% python3 -q
>>> import numpy as np
>>> np.set_printoptions(precision=2, suppress=True, linewidth=200)
>>> rd = lambda a: np.round(a, 2) + 0
>>> B = np.array([[2, 1, 0, 0, 2],
...     [2, 0, 1, 2, 0],
...     [1, 0, 1, 2, 1],
...     [1, 1, 1, 1, 0],
...     [0, 1, 0, 0, 1]])
>>> E = np.tril(B)
>>> print(E)
[[2 0 0 0 0]
 [2 0 0 0 0]
 [1 0 1 0 0]
 [1 1 1 1 0]
 [0 1 0 0 1]]
>>> U, sig, Vt = np.linalg.svd(E)
>>> print(rd(sig))
[3.29 1.79 1.23 0.68 0.  ]
>>> B = U[:, :4] @ np.diag(sig[:4]) @ Vt[:4]
>>> print(rd(B))
[[2. 0. 0. 0. 0.]
 [2. 0. 0. 0. 0.]
 [1. 0. 1. 0. 0.]
 [1. 1. 1. 1. 0.]
 [0. 1. 0. 0. 1.]]
>>> print(np.linalg.matrix_rank(E, rtol=0.05))
4
>>> print(np.linalg.matrix_rank(B))
4
>>> print(np.prod(np.diag(E)), rd(np.linalg.det(E)))
0 0.0
>>> print(rd(np.sort(np.linalg.eigvals(E))))
[0. 1. 1. 1. 2.]
>>> r = np.linalg.matrix_rank(E)
>>> print(r)
4
>>> null = np.linalg.svd(E)[2][r:].T
>>> print([int(np.linalg.matrix_rank(E[:, :j + 1])) for j in range(5)])
[1, 2, 3, 4, 4]
>>> print([int(np.linalg.matrix_rank(np.delete(E, i, axis=0))) for i in range(5)])
[4, 4, 3, 3, 3]
>>> print(rd(E @ null))
[[0.]
 [0.]
 [0.]
 [0.]
 [0.]]
>>> print(np.linalg.matrix_rank(E.T @ E), np.linalg.matrix_rank(E @ E.T))
4 4
>>> print(np.allclose(E @ null, 0))
True
>>> print(np.einsum("ii->", E))
5
>>> print(np.poly(E))
[ 1. -5.  9. -7.  2.  0.]
>>> print(rd(np.linalg.eigvals(E).sum().real))
5.0
>>> print(rd(np.linalg.det(E[::-1])))
0.0
>>> rng = np.random.default_rng(77)
>>> t = np.sort(rng.uniform(-2, 2, 41))
>>> m1 = np.c_[t, t ** 2, t ** 3] @ np.array([[9, 3, 8, 5, -3, 9, 1, -7, -7, 0, 8, 8, -9, -1],
...     [-9, 3, 7, -1, 4, -1, 3, -2, 3, -2, -6, 3, -7, 9],
...     [7, 1, -1, 8, -2, -2, -6, -5, 7, -4, -4, -6, -6, 5]])
>>> print(rd(m1))
[[-108.54   -1.97   19.64  -76.81   37.51   -6.12   57.06   45.33  -29.27   23.55   -8.18   43.14   37.4    -1.74]
 [ -93.28   -1.64   15.86  -64.52   32.41   -7.3    47.35   38.44  -21.82   18.93   -9.86   34.31   31.27    0.77]
 [ -75.36   -1.34   11.46  -50.43   26.37   -8.38   36.24   30.54  -13.67   13.78  -11.31   24.36   24.42    3.18]
 [ -71.05   -1.28   10.41  -47.1    24.91   -8.58   33.62   28.67  -11.83   12.59  -11.55   22.05   22.84    3.67]
 [ -69.54   -1.26   10.04  -45.94   24.4    -8.64   32.71   28.02  -11.2    12.18  -11.63   21.25   22.29    3.82]
 [ -60.43   -1.15    7.85  -39.04   21.3    -8.94   27.29   24.16   -7.54    9.78  -11.95   16.54   19.06    4.65]
 [ -55.48   -1.11    6.68  -35.34   19.6    -9.03   24.4    22.09   -5.67    8.53  -12.02   14.06   17.36    5.  ]
 [ -46.24   -1.05    4.52  -28.59   16.42   -9.06   19.14   18.3    -2.46    6.3   -11.91    9.65   14.3     5.44]
 [ -45.95   -1.04    4.46  -28.38   16.32   -9.05   18.98   18.18   -2.36    6.24  -11.9     9.51   14.21    5.45]
 [ -39.5    -1.02    3.    -23.8    14.09   -8.92   15.43   15.59   -0.38    4.8   -11.6     6.63   12.19    5.55]
 [ -34.35   -1.01    1.88  -20.23   12.29   -8.71   12.7    13.57    1.01    3.73  -11.19    4.47   10.64    5.49]
 [ -34.07   -1.      1.83  -20.04   12.19   -8.7    12.55   13.46    1.08    3.67  -11.17    4.36   10.56    5.48]
 [ -26.19   -1.      0.23  -14.77    9.42   -8.12    8.57   10.45    2.79    2.2   -10.19    1.4     8.32    5.09]
 [ -21.63   -1.     -0.61  -11.85    7.8    -7.61    6.42    8.75    3.49    1.46   -9.38   -0.06    7.1     4.68]
 [ -13.93   -0.98   -1.74   -7.2     5.04   -6.29    3.14    5.93    3.98    0.47   -7.43   -1.94    5.13    3.55]
 [ -11.94   -0.96   -1.94   -6.07    4.32   -5.82    2.4     5.21    3.92    0.28   -6.77   -2.24    4.63    3.16]
 [ -11.35   -0.95   -1.99   -5.75    4.11   -5.66    2.19    5.      3.88    0.24   -6.56   -2.31    4.48    3.03]
 [  -9.8    -0.93   -2.08   -4.9     3.54   -5.22    1.66    4.43    3.73    0.12   -5.96   -2.45    4.09    2.68]
 [  -9.11   -0.92   -2.11   -4.53    3.29   -5.01    1.44    4.18    3.63    0.08   -5.67   -2.48    3.9     2.51]
 [  -7.75   -0.88   -2.13   -3.82    2.8    -4.55    1.04    3.67    3.4     0.01   -5.06   -2.5     3.54    2.16]
 [  -6.45   -0.83   -2.09   -3.15    2.32   -4.05    0.69    3.18    3.11   -0.04   -4.42   -2.44    3.16    1.8 ]
 [  -6.29   -0.82   -2.08   -3.07    2.26   -3.98    0.65    3.11    3.06   -0.05   -4.33   -2.43    3.11    1.75]
 [  -6.07   -0.81   -2.06   -2.96    2.18   -3.89    0.6     3.03    3.     -0.05   -4.22   -2.41    3.05    1.69]
 [  -2.66   -0.55   -1.47   -1.32    0.94   -2.12    0.      1.58    1.7    -0.06   -2.13   -1.62    1.79    0.65]
 [  -1.62   -0.39   -1.06   -0.82    0.56   -1.4    -0.06    1.05    1.12   -0.03   -1.36   -1.14    1.24    0.35]
 [   1.53    0.75    1.92    1.05   -0.46    1.78    0.28   -1.56   -1.25   -0.12    1.35    1.71   -2.19    0.22]
 [   2.69    1.84    4.47    2.48   -0.7     3.43    0.5    -3.62   -1.89   -0.63    2.      3.41   -5.39    1.5 ]
 [   4.18    3.77    8.41    5.5    -0.82    5.04    0.17   -7.31   -1.15   -2.21    1.39    4.95  -11.33    5.11]
 [   5.26    5.12   10.87    8.01   -0.88    5.63   -0.53  -10.02    0.24   -3.65    0.23    5.28  -15.68    8.2 ]
 [   7.24    7.24   14.37   12.54   -1.02    6.02   -2.22  -14.52    3.4    -6.32   -2.32    4.92  -22.81   13.64]
 [   7.43    7.42   14.66   12.96   -1.04    6.03   -2.4   -14.92    3.72   -6.57   -2.58    4.84  -23.45   14.14]
 [   8.99    8.85   16.81   16.38   -1.19    5.99   -3.91  -18.1     6.39   -8.6    -4.68    4.1   -28.43   18.11]
 [   9.34    9.15   17.25   17.13   -1.23    5.97   -4.26  -18.78    6.99   -9.05   -5.15    3.9   -29.49   18.97]
 [   9.97    9.68   17.99   18.46   -1.3     5.9    -4.88  -19.99    8.08   -9.84   -6.      3.53  -31.36   20.49]
 [  10.03    9.72   18.06   18.58   -1.31    5.89   -4.94  -20.09    8.18   -9.91   -6.08    3.5   -31.52   20.62]
 [  10.76   10.31   18.88   20.1    -1.39    5.8    -5.68  -21.46    9.44  -10.81   -7.05    3.03  -33.62   22.34]
 [  10.83   10.36   18.95   20.24   -1.4     5.79   -5.75  -21.58    9.55  -10.9    -7.14    2.99  -33.81   22.5 ]
 [  16.39   14.31   24.     31.32   -2.18    4.62  -11.49  -31.1    19.06  -17.45  -14.39   -1.11  -48.33   34.63]
 [  17.29   14.89   24.69   33.05   -2.31    4.39  -12.43  -32.54   20.58  -18.47  -15.53   -1.84  -50.5    36.47]
 [  32.48   23.32   33.54   60.51   -4.95   -0.18  -28.27  -54.61   45.31  -34.51  -33.73  -14.99  -83.23   64.63]
 [  33.26   23.71   33.91   61.87   -5.1    -0.44  -29.09  -55.68   46.55  -35.3   -34.63  -15.7   -84.79   65.99]]
>>> r = np.linalg.matrix_rank(m1)
>>> print(r)
3
>>> null = np.linalg.svd(m1)[2][r:].T
>>> print([int(np.linalg.matrix_rank(np.delete(m1, i, axis=0))) for i in range(41)])
[3, 3, 3, 3, 3, 3, 3, 3, 3, 3, 3, 3, 3, 3, 3, 3, 3, 3, 3, 3, 3, 3, 3, 3, 3, 3, 3, 3, 3, 3, 3, 3, 3, 3, 3, 3, 3, 3, 3, 3, 3]
>>> print([int(np.linalg.matrix_rank(m1[:, :j + 1])) for j in range(14)])
[1, 2, 3, 3, 3, 3, 3, 3, 3, 3, 3, 3, 3, 3]
>>> print([int(np.linalg.matrix_rank(m1[:i])) for i in range(1, len(m1) + 1)])
[1, 2, 3, 3, 3, 3, 3, 3, 3, 3, 3, 3, 3, 3, 3, 3, 3, 3, 3, 3, 3, 3, 3, 3, 3, 3, 3, 3, 3, 3, 3, 3, 3, 3, 3, 3, 3, 3, 3, 3, 3]
